>>> import numpy as np
>>> import numpy.linalg as la
>>> np.set_printoptions(suppress=True, linewidth=140)
>>> A = np.array([[-2, -2, 1, 0],
...     [1, -2, 1, 0],
...     [-1, 2, 0, 0],
...     [2, 1, 2, -2],
...     [0, -1, 0, 1],
...     [1, 0, 0, 1],
...     [-1, -1, 2, 2],
...     [-4, 2, -1, 0]])
>>> A - A[0]
array([[ 0,  0,  0,  0],
       [ 3,  0,  0,  0],
       [ 1,  4, -1,  0],
       [ 4,  3,  1, -2],
       [ 2,  1, -1,  1],
       [ 3,  2, -1,  1],
       [ 1,  1,  1,  2],
       [-2,  4, -2,  0]])
>>> print(A.shape)
(8, 4)
>>> np.abs(A).max()
np.int64(4)
>>> A[8]
Traceback (most recent call last):
  File "<python-input-7>", line 1, in <module>
    A[8]
    ~^^^
IndexError: index 8 is out of bounds for axis 0 with size 8
>>> A.sum(axis=1)
array([-3,  0,  1,  3,  0,  2,  2, -3])
>>> print(A.mean(axis=0))
[-0.5   -0.125  0.625  0.25 ]
>>> q, evecs = la.qr(A[:, :2])[0], la.qr(A[:, 2:])[0]
>>> sigma = la.svd(q.T @ evecs, compute_uv=False)
>>> sigma.round(3)
array([0.572, 0.407])
>>> (sigma > 0.9).sum()
np.int64(0)
>>> rng = np.random.default_rng(88)
>>> A2 = A + rng.integers(-2, 3, (8, 2)) @ rng.integers(-2, 3, (2, 4))
>>> A2
array([[-3, -1,  2, -1],
       [ 2, -5,  4, -3],
       [ 0,  0,  1, -1],
       [ 3, -2,  5, -5],
       [ 1, -2, -1,  2],
       [-1,  2,  2, -1],
       [-3,  0,  6, -2],
       [-5,  2,  2, -3]])
>>> A2 - A
array([[-1,  1,  1, -1],
       [ 1, -3,  3, -3],
       [ 1, -2,  1, -1],
       [ 1, -3,  3, -3],
       [ 1, -1, -1,  1],
       [-2,  2,  2, -2],
       [-2,  1,  4, -4],
       [-1,  0,  3, -3]])
>>> la.matrix_rank(A2 - A, tol=1e-8)
np.int64(2)
>>> t = np.radians(15)
>>> R = np.eye(4)
>>> R[3, 3] = R[1, 1] = np.cos(t)
>>> R[3, 1], R[1, 3] = -np.sin(t), np.sin(t)
>>> R.round(3)
array([[ 1.   ,  0.   ,  0.   ,  0.   ],
       [ 0.   ,  0.966,  0.   ,  0.259],
       [ 0.   ,  0.   ,  1.   ,  0.   ],
       [ 0.   , -0.259,  0.   ,  0.966]])
>>> A2 = A @ R.T
>>> A2.round(3)
array([[-2.   , -1.932,  1.   ,  0.518],
       [ 1.   , -1.932,  1.   ,  0.518],
       [-1.   ,  1.932,  0.   , -0.518],
       [ 2.   ,  0.448,  2.   , -2.191],
       [ 0.   , -0.707,  0.   ,  1.225],
       [ 1.   ,  0.259,  0.   ,  0.966],
       [-1.   , -0.448,  2.   ,  2.191],
       [-4.   ,  1.932, -1.   , -0.518]])
>>> M = np.loadtxt("data.csv", delimiter=",")
>>> M
array([[  1.,  -1.,  -3.,  -6.,   4.,   6.,   7.,  -9.],
       [  6.,  -2.,  -8., -12.,   6.,   8.,  10.,  -8.],
       [  4.,  -4.,  -5.,  -9.,   4.,   9.,  10., -10.],
       [  2.,   2.,  -3.,  -3.,   2.,  -1.,   0.,   2.]])
>>> # null space of dimension 5
>>> A2 = M + rng.integers(-2, 3, (4, 3)) @ rng.integers(-2, 3, (3, 8))
>>> A2
array([[  4.,  -4.,  -4.,  -1.,   8.,   5.,   8.,  -7.],
       [  6.,  -8.,  -9., -13.,  10.,   7.,   5., -12.],
       [  4.,   2.,  -4.,  -8.,   0.,  10.,  15.,  -6.],
       [ -2.,  10.,  -1.,  -9.,  -6.,   1.,   2.,   2.]])
>>> print(la.matrix_rank(A2 - M, tol=1e-8))
2
>>> A2 - M
array([[ 3., -3., -1.,  5.,  4., -1.,  1.,  2.],
       [ 0., -6., -1., -1.,  4., -1., -5., -4.],
       [ 0.,  6.,  1.,  1., -4.,  1.,  5.,  4.],
       [-4.,  8.,  2., -6., -8.,  2.,  2.,  0.]])
>>> np.round(la.svd(A2 - M, compute_uv=False), 3) + 0
array([18.591, 10.216,  0.   ,  0.   ])
